In [1]: import numpy as np

In [2]: import numpy.linalg as la

In [3]: np.set_printoptions(precision=2, suppress=True, linewidth=100)

In [4]: def rnd(a):
   ...:     return np.round(a, 2) + 0
   ...: 

In [5]: A = np.load("dump.npy")

In [6]: A
Out[6]: 
array([[0, 1, 0, 0],
       [0, 0, 0, 1],
       [0, 0, 1, 0],
       [1, 0, 0, 0]])

In [7]: rng = np.random.default_rng(67663)

In [8]: z = rng.permutation(4)

In [9]: z
Out[9]: array([2, 0, 1, 3])

In [10]: Y = A[z][:, z]

In [11]: Y
Out[11]: 
array([[1, 0, 0, 0],
       [0, 0, 1, 0],
       [0, 0, 0, 1],
       [0, 1, 0, 0]])

In [12]: rnd(la.det(Y)), rnd(la.det(A[z]))
Out[12]: (np.float64(1.0), np.float64(1.0))

In [13]: np.trace(Y)
Out[13]: np.int64(1)

In [14]: np.diag(Y)
Out[14]: array([1, 0, 0, 0])

In [15]: vec = np.array([-1, 2, -1, -2])

In [16]: 4 - la.matrix_rank(A - np.eye(4), tol=1e-8)
Out[16]: np.int64(2)

In [17]: rnd(np.sort(np.abs(np.degrees(np.angle(la.eigvals(A))))))
Out[17]: array([  0.,   0., 120., 120.])

In [18]: A.T @ (A @ vec)
Out[18]: array([-1,  2, -1, -2])

In [19]: [p for p in range(1, 25) if np.allclose(la.matrix_power(A, p), np.eye(4))]
Out[19]: [3, 6, 9, 12, 15, 18, 21, 24]

In [20]: rnd(la.norm(vec)), rnd(la.norm(A @ vec))
Out[20]: (np.float64(3.16), np.float64(3.16))

In [21]: rnd(np.abs(la.eigvals(A)))
Out[21]: array([1., 1., 1., 1.])

In [22]: q, r_ = la.qr(A)

In [23]: q.shape, r_.shape
Out[23]: ((4, 4), (4, 4))

In [24]: q
Out[24]: 
array([[ 0., -1.,  0.,  0.],
       [-0.,  0.,  0.,  1.],
       [-0., -0.,  1.,  0.],
       [-1.,  0., -0.,  0.]])

In [25]: np.abs(np.diag(r_))
Out[25]: array([1., 1., 1., 1.])

In [26]: theta = np.radians(15)

In [27]: r_ = np.eye(4)

In [28]: r_[3, 3] = r_[1, 1] = np.cos(theta)

In [29]: r_[3, 1], r_[1, 3] = -np.sin(theta), np.sin(theta)

In [30]: rnd(r_)
Out[30]: 
array([[ 1.  ,  0.  ,  0.  ,  0.  ],
       [ 0.  ,  0.97,  0.  ,  0.26],
       [ 0.  ,  0.  ,  1.  ,  0.  ],
       [ 0.  , -0.26,  0.  ,  0.97]])

In [31]: Y = A @ r_.T

In [32]: np.allclose(A @ A.T, Y @ Y.T)
Out[32]: True

In [33]: np.allclose(la.norm(A, axis=1), la.norm(Y, axis=1))
Out[33]: True

In [34]: rnd(np.abs(Y - A).max(axis=0))
Out[34]: array([0.  , 0.26, 0.  , 0.26])

In [35]: M = np.load("m.npy")

In [36]: M
Out[36]: 
array([[-0.18,  0.4 ,  0.2 ],
       [-0.44, -1.  ,  0.4 ],
       [ 0.69, -0.2 , -0.7 ],
       [ 1.08,  0.1 , -1.1 ],
       [-0.39, -0.8 ,  0.4 ],
       [ 1.38, -0.4 , -1.4 ],
       [-1.08,  0.4 ,  1.1 ],
       [ 0.18,  0.6 , -0.2 ],
       [-0.31,  0.9 ,  0.3 ],
       [-0.07,  0.7 ,  0.1 ],
       [-1.88, -1.3 ,  1.9 ],
       [ 0.16, -1.  , -0.2 ],
       [ 0.92, -0.7 , -0.9 ],
       [ 1.41,  0.8 , -1.4 ],
       [ 0.22,  1.7 , -0.2 ],
       [ 1.61, -0.9 , -1.6 ],
       [ 0.21,  1.6 , -0.2 ],
       [-0.08,  0.6 ,  0.1 ],
       [-1.67, -0.1 ,  1.7 ],
       [-1.  , -0.7 ,  1.  ],
       [-1.32, -1.7 ,  1.3 ],
       [ 2.32,  0.4 , -2.3 ]])

In [37]: Uu, s, Vt = la.svd(M)

In [38]: rnd(s)
Out[38]: array([7.23, 4.02, 0.06])

In [39]: np.argmax(s[:-1] / (s[1:] + 1e-6)) + 1
Out[39]: np.int64(2)

In [40]: Y = Uu[:, :2] @ np.diag(s[:2]) @ Vt[:2]

In [41]: rnd(la.norm(M - Y, 2)), rnd(s[2])
Out[41]: (np.float64(0.06), np.float64(0.06))

In [42]: rnd(Y)
Out[42]: 
array([[-0.19,  0.4 ,  0.19],
       [-0.42, -1.  ,  0.42],
       [ 0.69, -0.2 , -0.7 ],
       [ 1.09,  0.1 , -1.09],
       [-0.4 , -0.8 ,  0.39],
       [ 1.39, -0.4 , -1.39],
       [-1.09,  0.4 ,  1.09],
       [ 0.19,  0.6 , -0.19],
       [-0.3 ,  0.9 ,  0.31],
       [-0.08,  0.7 ,  0.09],
       [-1.89, -1.3 ,  1.89],
       [ 0.17, -1.  , -0.19],
       [ 0.9 , -0.7 , -0.92],
       [ 1.41,  0.8 , -1.4 ],
       [ 0.22,  1.7 , -0.2 ],
       [ 1.6 , -0.9 , -1.61],
       [ 0.21,  1.6 , -0.2 ],
       [-0.09,  0.6 ,  0.09],
       [-1.68, -0.1 ,  1.69],
       [-1.  , -0.7 ,  1.  ],
       [-1.32, -1.7 ,  1.3 ],
       [ 2.31,  0.4 , -2.31]])

In [43]: rnd(la.norm(M - Y) / la.norm(M))
Out[43]: np.float64(0.01)

In [44]: C2 = np.cov(M, rowvar=False)

In [45]: rnd(la.eigvalsh(C2)[::-1])
Out[45]: array([2.48, 0.77, 0.  ])

In [46]: C2.shape
Out[46]: (3, 3)

In [47]: rnd(M.std(axis=0))
Out[47]: array([1.07, 0.9 , 1.07])

In [48]: rnd(np.median(M, axis=0))
Out[48]: array([ 0.04,  0.  , -0.05])

In [49]: np.argsort(-M.std(axis=0).round(6), kind="stable")
Out[49]: array([2, 0, 1])

In [50]: rnd(np.corrcoef(M[:, 2], M[:, 1])[0, 1])
Out[50]: np.float64(-0.25)

In [51]: rnd(np.polyfit(M[:, 2], M[:, 1], 1))
Out[51]: array([-0.21, -0.04])

In [52]: z = M[:, 2] > np.median(M[:, 2])

In [53]: u = M[z].mean(axis=0) - M[~z].mean(axis=0)

In [54]: rnd((((M - M.mean(axis=0)) @ u > 0) == z).mean())
Out[54]: np.float64(0.95)

In [55]: dist = la.norm(M[:, None] - M[None], axis=-1)

In [56]: rnd(dist[:5, :5])
Out[56]: 
array([[0.  , 1.44, 1.39, 1.84, 1.23],
       [1.44, 0.  , 1.77, 2.4 , 0.21],
       [1.39, 1.77, 0.  , 0.63, 1.65],
       [1.84, 2.4 , 0.63, 0.  , 2.28],
       [1.23, 0.21, 1.65, 2.28, 0.  ]])

In [57]: dist[21].round(6).argsort(kind="stable")[:4]
Out[57]: array([21, 13,  5, 15])

In [58]: J = np.array([[-0.1, -0.2, 0.1],
    ...:     [1.4, 0.7, 0.8],
    ...:     [0.5, -1.3, -0.4],
    ...:     [-2.0, -0.5, -0.8],
    ...:     [-0.1, 0.5, 0.5],
    ...:     [1.0, 0.2, 0.9],
    ...:     [-1.1, -0.5, -1.7],
    ...:     [-1.7, 1.6, 0.5],
    ...:     [-0.5, 0.2, -0.3],
    ...:     [0.9, 0.0, -1.0],
    ...:     [-1.2, -0.7, -0.9],
    ...:     [-0.4, -0.4, -0.9],
    ...:     [0.4, 0.7, 1.4],
    ...:     [-0.3, 0.6, -3.1],
    ...:     [-1.0, 1.7, -1.7],
    ...:     [-0.3, 0.5, -0.2],
    ...:     [-0.5, 0.0, -0.4],
    ...:     [-0.3, -0.4, -1.3]])

In [59]: J[:, 2] = -1 * J[:, 1] + 0.3 * rng.normal(size=18)

In [60]: rnd(J)
Out[60]: 
array([[-0.1 , -0.2 , -0.12],
       [ 1.4 ,  0.7 , -1.41],
       [ 0.5 , -1.3 ,  1.37],
       [-2.  , -0.5 ,  0.71],
       [-0.1 ,  0.5 , -0.28],
       [ 1.  ,  0.2 , -0.22],
       [-1.1 , -0.5 ,  0.26],
       [-1.7 ,  1.6 , -1.58],
       [-0.5 ,  0.2 ,  0.16],
       [ 0.9 ,  0.  ,  0.04],
       [-1.2 , -0.7 ,  0.36],
       [-0.4 , -0.4 ,  0.15],
       [ 0.4 ,  0.7 , -0.66],
       [-0.3 ,  0.6 , -0.63],
       [-1.  ,  1.7 , -1.45],
       [-0.3 ,  0.5 , -0.8 ],
       [-0.5 ,  0.  ,  0.08],
       [-0.3 , -0.4 , -0.06]])

In [61]: Y = J / la.norm(J, axis=1, keepdims=True)

In [62]: C2 = Y @ Y.T

In [63]: rnd(la.norm(Y, axis=1))
Out[63]: array([1., 1., 1., 1., 1., 1., 1., 1., 1., 1., 1., 1., 1., 1., 1., 1., 1., 1.])

In [64]: rnd(C2[6])
Out[64]: 
array([ 0.58, -0.87,  0.19,  0.98, -0.3 , -0.97,  1.  ,  0.19,  0.71, -0.88,  0.99,  0.94, -0.74,
       -0.12, -0.04, -0.1 ,  0.91,  0.83])

In [65]: rnd(np.degrees(np.arccos(np.clip(C2[6, 13], -1, 1))))
Out[65]: np.float64(96.73)

In [66]: (C2 - 2 * np.eye(18)).round(6).argmax(axis=1)
Out[66]: array([17, 12, 11,  6, 14,  9, 10, 14, 16,  5,  6, 10,  1, 14, 13, 13,  3,  0])
